$ python -q
>>> import numpy as np
>>> import numpy.linalg as la
>>> np.set_printoptions(suppress=True, linewidth=100)
>>> rd = lambda a: np.round(a, 3) + 0
>>> data = np.load("data.npy")
>>> data
array([[ 12,  -4,  -5,   2,  -3,  -1,   4],
       [  6,  -1,  -4,  -3,  -5,   5,   2],
       [ 15,  -4,   5,   3,   0,  -5,   5],
       [-15,  -4,  -5,  -1,  -5,  -1,  -5],
       [  6,   2,  -5,   5,  -5,   4,   2],
       [ 12,  -1,   1,   0,   2,  -2,   4],
       [-15,  -4,  -3,  -3,  -1,  -4,  -5],
       [  6,  -2,  -2,   4,   2,  -4,   2],
       [  6,   4,  -3,   2,  -5,   4,   2]])
>>> # looks like rank 6
>>> U, sig, Vh = la.svd(data)
>>> V = Vh[:(sig > 1e-8).sum()]
>>> rng = np.random.default_rng(29155)
>>> x = data[0] + -3 * data[8] + rng.integers(2) * np.eye(7)[5]
>>> x
array([ -6., -16.,   4.,  -4.,  12., -13.,  -2.])
>>> la.matrix_rank(np.vstack([data, x]))
np.int64(6)
>>> rd(np.diag(V.T @ V))
array([0.9, 1. , 1. , 1. , 1. , 1. , 0.1])
>>> rd(la.norm(x - V.T @ V @ x))
np.float64(0.0)
>>> F = np.loadtxt("test7.csv", delimiter=",")
>>> F
array([[ 6.,  2.,  1., -2., -1.,  2.,  0.],
       [ 0.,  2., -2.,  3.,  1., -3.,  1.],
       [ 0.,  1.,  0., -2.,  1., -2., -2.],
       [ 0., -3.,  3.,  1.,  0., -2., -3.],
       [ 0., -2., -2.,  3.,  3.,  3.,  1.],
       [ 0.,  0.,  2., -3., -3.,  3.,  3.],
       [ 0., -3.,  2., -3., -2.,  0., -3.]])
>>> B = la.inv(F)
>>> rd(la.slogdet(F)[0])
np.float64(1.0)
>>> rd(la.cond(F))
np.float64(16.47)
>>> X = np.load("block17.npy")
>>> rd(X)
array([[ 3.855,  8.79 , 10.685, -0.777,  8.967, -5.658],
       [ 3.625, 10.087, -9.715,  5.264,  5.81 , -2.04 ],
       [-6.49 ,  5.077, -0.941,  3.947, -9.32 , -3.068],
       [ 1.671,  8.509,  3.435, -6.72 , -6.11 ,  2.048],
       [ 8.286, -2.696,  2.839,  3.987, -7.778, -5.551],
       [ 5.879,  4.098,  0.108, -5.806, -0.965,  0.377],
       [ 0.276, -1.361, -6.204, -3.329,  2.194, -3.939],
       [ 5.325, -0.629,  3.619,  5.395, -0.993, 11.876]])
>>> x = np.array([3, -5, -1, -4, -1, 1])
>>> (X @ x).argmax()
np.int64(4)
>>> la.norm(X @ x) <= la.norm(X, 2) * la.norm(x) + 1e-9
np.True_
>>> x = np.array([3, 0, -2, 1, 3, 0])
>>> target = X @ x
>>> rd(la.lstsq(X, target)[0])
array([ 3.,  0., -2.,  1.,  3.,  0.])
>>> target = target + 0.1 * rng.normal(size=8)
>>> rd(target)
array([ 16.224,  53.097, -41.625, -26.885,  -0.246,   8.748,  16.49 ,  11.193])
>>> b, *_ = la.lstsq(X, target)
>>> b.round()
array([ 3.,  0., -2.,  1.,  3.,  0.])
>>> rd(b)
array([ 3.001,  0.003, -2.008,  0.998,  3.001,  0.007])
>>> x = np.array([0, 4, 2, 5, 2, 2])
>>> h = np.maximum(X @ x, 0)
>>> rd(X.T @ h)
array([ 624.841, 1107.874,  281.936,  583.592,  671.833,  146.79 ])
>>> np.flatnonzero(h > 1e-9)
array([0, 1, 2, 7])
>>> m1 = np.load("m.npy")
>>> m1
array([[ -0.2,   0. ,  -1. ,   0.2,  -1.1,   0.7],
       [ -1.3,   0.4,  -1.1,  -1.1,  -0.7,  -0.9],
       [  0.6,  -1.9,   0.8,   0.1,   1.4,   1.1],
       [  0.1,  -0.8,  -2.3,   0.8,  -0.4,   1.5],
       [  0.8,   2.6,   1.8,  -0.8,   1.1,   0.9],
       [  0. ,   0.5,   1.4,   1.8,   0.8,   0.5],
       [ -1.5,  -1.2,  -0.4,   0.4,  -0.4,  -1.9],
       [  1.1,  -0.2,   0.3,   1.4,   2.6,  -0.4],
       [ -2. ,  -0.7,   0.4,   0.6,  -0.9,   0.3],
       [ -0.7,   0.3,   1.4,  -1.2,   1.2,   0.2],
       [ -0.9,  -1.1,   0.1,  -0.4,  -0.3,  -0.5],
       [ -0.7,   0.5,   0.7,   0. ,  -0.3,   0.6],
       [  0.6,   0.4,   1.2,  -0.7,   1.6,  -1.6],
       [ -0.7,  -0.7,  -1.3,   0.3,   0. ,   0.6],
       [ -0.4,  -0.1,  -0.3,   0.3,  -0.7,  -1.3],
       [ -0.1,  -0.7,   0.8,   0.2,  -0.7,  -0.5],
       [  0.1,  -1.3,   0.7,   2. ,   0.5,   0.4],
       [ -4.5,   1.5, -13.5,  -2. ,   1.5,  -3.5],
       [ -0.8,  -0.3,  -1.3,   0.4,  -0.4,   1.3],
       [ -0.8,  -0.9,   0.2,  -1.3,   0. ,   0.2],
       [  0.9,   0.8,   0.7,   0.3,   0.8,  -0.8],
       [ -0.1,  -0.5,  -1.7,  -1.1,   0.8,   2.2],
       [  0.6,  -0.9,  -0.9,   0. ,   0.1,  -1.9],
       [  0.2,   0.1,   1.9,   1. ,  -0.9,   0.2],
       [ -1.2,   0.1,   0.5,  -0.5,  -0.6,   0. ],
       [ -0.2,   0.1,   0.5,   0.2,  -0.8,  -0.2],
       [  0.3,   0.2,  -0.6,  -0.3,  -0.7,   0.6],
       [  0. ,   0.2,   0.2,  -0.1,  -2. ,  -0.7]])
>>> Xc = (m1 - m1.mean(axis=0)) / m1.std(axis=0)
>>> rd(Xc.std(axis=0))
array([1., 1., 1., 1., 1., 1.])
>>> np.argwhere(np.abs(Xc) > 2)
array([[ 4,  1],
       [ 7,  4],
       [16,  3],
       [17,  0],
       [17,  2],
       [17,  3],
       [17,  5],
       [27,  4]])
>>> b = la.lstsq(np.delete(Xc, 4, axis=1), Xc[:, 4])[0]
>>> rd(1 - np.var(Xc[:, 4] - np.delete(Xc, 4, axis=1) @ b))
np.float64(0.18)
>>> rd(np.trace(la.pinv(data) @ data))
np.float64(6.0)
>>> rd(data @ la.pinv(data) @ data)
array([[ 12.,  -4.,  -5.,   2.,  -3.,  -1.,   4.],
       [  6.,  -1.,  -4.,  -3.,  -5.,   5.,   2.],
       [ 15.,  -4.,   5.,   3.,   0.,  -5.,   5.],
       [-15.,  -4.,  -5.,  -1.,  -5.,  -1.,  -5.],
       [  6.,   2.,  -5.,   5.,  -5.,   4.,   2.],
       [ 12.,  -1.,   1.,   0.,   2.,  -2.,   4.],
       [-15.,  -4.,  -3.,  -3.,  -1.,  -4.,  -5.],
       [  6.,  -2.,  -2.,   4.,   2.,  -4.,   2.],
       [  6.,   4.,  -3.,   2.,  -5.,   4.,   2.]])
>>> la.lstsq(data[:-1].T, data[-1])[2]
np.int32(6)
>>> np.allclose(data[:-1].T @ la.lstsq(data[:-1].T, data[-1])[0], data[-1])
True
>>> r0 = np.array([-2, 1, 1, -2, -1])
>>> J = np.array([np.roll(r0, i) for i in range(5)])
>>> J
array([[-2,  1,  1, -2, -1],
       [-1, -2,  1,  1, -2],
       [-2, -1, -2,  1,  1],
       [ 1, -2, -1, -2,  1],
       [ 1,  1, -2, -1, -2]])
>>> B = X / np.sqrt((X ** 2).mean(axis=1, keepdims=True))
>>> rd(la.norm(B, axis=1))
array([2.449, 2.449, 2.449, 2.449, 2.449, 2.449, 2.449, 2.449])
>>> rd(B[0])
array([ 0.528,  1.205,  1.465, -0.106,  1.229, -0.776])
>>> q, Rm = la.qr(J)
>>> q.shape, Rm.shape
((5, 5), (5, 5))
>>> rd(q.T @ q)
array([[1., 0., 0., 0., 0.],
       [0., 1., 0., 0., 0.],
       [0., 0., 1., 0., 0.],
       [0., 0., 0., 1., 0.],
       [0., 0., 0., 0., 1.]])
>>> np.allclose(Rm.T @ Rm, J.T @ J)
True
>>> rd(abs(Rm[0, 0])), rd(la.norm(J[:, 0]))
(np.float64(3.317), np.float64(3.317))
>>> r0 = np.array([3, 3, 3, -2, 1])
>>> B = J + np.outer(r0, np.eye(5)[4])
>>> B
array([[-2.,  1.,  1., -2.,  2.],
       [-1., -2.,  1.,  1.,  1.],
       [-2., -1., -2.,  1.,  4.],
       [ 1., -2., -1., -2., -1.],
       [ 1.,  1., -2., -1., -1.]])
>>> la.matrix_rank(B - J)
np.int64(1)
>>> K = np.loadtxt("mat.csv", delimiter=",")
>>> K
array([[ 3., -2.,  1.,  0.,  1., -2., -1., -1., -1.],
       [-2.,  6., -2.,  0., -2.,  4.,  2.,  2.,  2.],
       [ 1., -2.,  3.,  0.,  1., -2., -1., -1., -1.],
       [ 0.,  0.,  0.,  2.,  0.,  0.,  0.,  0.,  0.],
       [ 1., -2.,  1.,  0.,  3., -2., -1., -1., -1.],
       [-2.,  4., -2.,  0., -2.,  6.,  2.,  2.,  2.],
       [-1.,  2., -1.,  0., -1.,  2.,  3.,  1.,  1.],
       [-1.,  2., -1.,  0., -1.,  2.,  1.,  3.,  1.],
       [-1.,  2., -1.,  0., -1.,  2.,  1.,  1.,  3.]])
>>> rd(la.det(K))
np.float64(4096.0)
>>> (K != 0).astype(int)
array([[1, 1, 1, 0, 1, 1, 1, 1, 1],
       [1, 1, 1, 0, 1, 1, 1, 1, 1],
       [1, 1, 1, 0, 1, 1, 1, 1, 1],
       [0, 0, 0, 1, 0, 0, 0, 0, 0],
       [1, 1, 1, 0, 1, 1, 1, 1, 1],
       [1, 1, 1, 0, 1, 1, 1, 1, 1],
       [1, 1, 1, 0, 1, 1, 1, 1, 1],
       [1, 1, 1, 0, 1, 1, 1, 1, 1],
       [1, 1, 1, 0, 1, 1, 1, 1, 1]])
>>> rd(np.sort(la.eigvals(K).real))
array([ 2.,  2.,  2.,  2.,  2.,  2.,  2.,  2., 16.])
>>> B = np.array([[2, 2, 3, 2, 0, 3, 3, 3],
...     [1, 3, 0, 1, 3, 1, 0, 3],
...     [0, 0, 3, 2, 0, 3, 2, 1],
...     [1, 0, 3, 3, 3, 3, 1, 2],
...     [0, 3, 1, 2, 3, 1, 2, 3],
...     [1, 2, 3, 3, 2, 3, 0, 1],
...     [2, 2, 0, 1, 1, 0, 1, 1],
...     [0, 2, 1, 2, 2, 3, 1, 1]])
>>> B[-1] = B[0]
>>> feats = B + 0.02 * np.eye(8)
>>> feats
array([[2.02, 2.  , 3.  , 2.  , 0.  , 3.  , 3.  , 3.  ],
       [1.  , 3.02, 0.  , 1.  , 3.  , 1.  , 0.  , 3.  ],
       [0.  , 0.  , 3.02, 2.  , 0.  , 3.  , 2.  , 1.  ],
       [1.  , 0.  , 3.  , 3.02, 3.  , 3.  , 1.  , 2.  ],
       [0.  , 3.  , 1.  , 2.  , 3.02, 1.  , 2.  , 3.  ],
       [1.  , 2.  , 3.  , 3.  , 2.  , 3.02, 0.  , 1.  ],
       [2.  , 2.  , 0.  , 1.  , 1.  , 0.  , 1.02, 1.  ],
       [2.  , 2.  , 3.  , 2.  , 0.  , 3.  , 3.  , 3.02]])
>>> np.trace(feats)
np.float64(21.16)
>>> (feats - feats.T) / 2
array([[ 0. ,  0.5,  1.5,  0.5,  0. ,  1. ,  0.5,  0.5],
       [-0.5,  0. ,  0. ,  0.5,  0. , -0.5, -1. ,  0.5],
       [-1.5,  0. ,  0. , -0.5, -0.5,  0. ,  1. , -1. ],
       [-0.5, -0.5,  0.5,  0. ,  0.5,  0. ,  0. ,  0. ],
       [ 0. ,  0. ,  0.5, -0.5,  0. , -0.5,  0.5,  1.5],
       [-1. ,  0.5,  0. ,  0. ,  0.5,  0. ,  0. , -1. ],
       [-0.5,  1. , -1. ,  0. , -0.5,  0. ,  0. , -1. ],
       [-0.5, -0.5,  1. ,  0. , -1.5,  1. ,  1. ,  0. ]])
>>> (feats + feats.T) / 2
array([[2.02, 1.5 , 1.5 , 1.5 , 0.  , 2.  , 2.5 , 2.5 ],
       [1.5 , 3.02, 0.  , 0.5 , 3.  , 1.5 , 1.  , 2.5 ],
       [1.5 , 0.  , 3.02, 2.5 , 0.5 , 3.  , 1.  , 2.  ],
       [1.5 , 0.5 , 2.5 , 3.02, 2.5 , 3.  , 1.  , 2.  ],
       [0.  , 3.  , 0.5 , 2.5 , 3.02, 1.5 , 1.5 , 1.5 ],
       [2.  , 1.5 , 3.  , 3.  , 1.5 , 3.02, 0.  , 2.  ],
       [2.5 , 1.  , 1.  , 1.  , 1.5 , 0.  , 1.02, 2.  ],
       [2.5 , 2.5 , 2.  , 2.  , 1.5 , 2.  , 2.  , 3.02]])
>>> np.allclose(feats @ feats.T, feats.T @ feats)
False
>>> rd(np.sort(np.abs(la.eigvals(feats))))
array([ 0.02 ,  0.475,  1.061,  1.061,  1.562,  3.638,  3.638, 14.171])
